>>> import numpy as np
>>> from numpy import linalg as LA
>>> np.set_printoptions(precision=2, suppress=True, linewidth=140)
>>> def rnd(a):
...     return np.round(a, 2) + 0
... 
>>> J = np.load("mat.npy")
>>> print(J)
[[1 0]
 [0 1]]
>>> x = np.array([5, 3])
>>> rhs = J @ x
>>> rhs
array([5, 3])
>>> print(rnd(LA.solve(J, rhs)))
[5. 3.]
>>> rnd(LA.solve(J, -1 * rhs))
array([-5., -3.])
>>> rnd(LA.solve(J, J[:, 1]))
array([0., 1.])
>>> x = np.array([6, -3])
>>> J @ x
array([ 6, -3])
>>> w, vecs = LA.eig(J)
>>> rnd(np.sort(LA.eigvals(J @ J)))
array([1., 1.])
>>> rnd(np.sort(LA.eigvals(J.T)))
array([1., 1.])
>>> print(w)
[1. 1.]
>>> print(np.prod(w))
1.0
>>> J @ vecs[:, 0] - w[0] * vecs[:, 0]
array([0., 0.])
>>> K = np.loadtxt("case18.csv", delimiter=",")
>>> K
array([[-1.5, -0.1,  0.9, -1. ],
       [-1.3,  0.8,  0.8,  0. ],
       [-0.6,  1. ,  1.1, -1.1],
       [-9. , 14. ,  8. , 31. ],
       [ 0.6,  1.1, -0.5, -1.5],
       [ 0.4,  0. ,  0. , -0.1],
       [-0.6,  0.9, -0.7, -0.8],
       [ 0.2, -0.4,  0.3, -0.1],
       [ 0.8,  0.5,  1.3, -1.6],
       [-0.8,  0.6, -0.4,  0.2],
       [-0.6,  0.5, -0.6,  0.8],
       [-0.1,  0.7, -0.1,  0. ],
       [-1.3, -0.8,  1.1,  0.1],
       [ 0.4, -2.4, -0.7,  0.8],
       [-0.8, -0.1, -0.5, -0.7],
       [ 1.6,  1.4,  0.4, -0.1],
       [-0.5,  2.4, -0.7, -0.9],
       [ 1. ,  0.3, -0.1, -1.6],
       [-0.2,  0.1, -0.8,  0.2]])
>>> Xc = K - K.mean(axis=0)
>>> left, sigma, vt = LA.svd(Xc, full_matrices=False)
>>> rnd(sigma)
array([35.38,  4.5 ,  3.46,  2.99])
>>> print(np.abs(vt[0]).argmax())
3
>>> rnd(vt[0] * np.sign(vt[0, np.abs(vt[0]).argmax()]))
array([-0.25,  0.38,  0.22,  0.87])
>>> np.abs(left[:, 0]).argmax()
np.int64(3)
>>> rnd((sigma ** 2).sum() ** 2 / (sigma ** 4).sum())
np.float64(1.07)
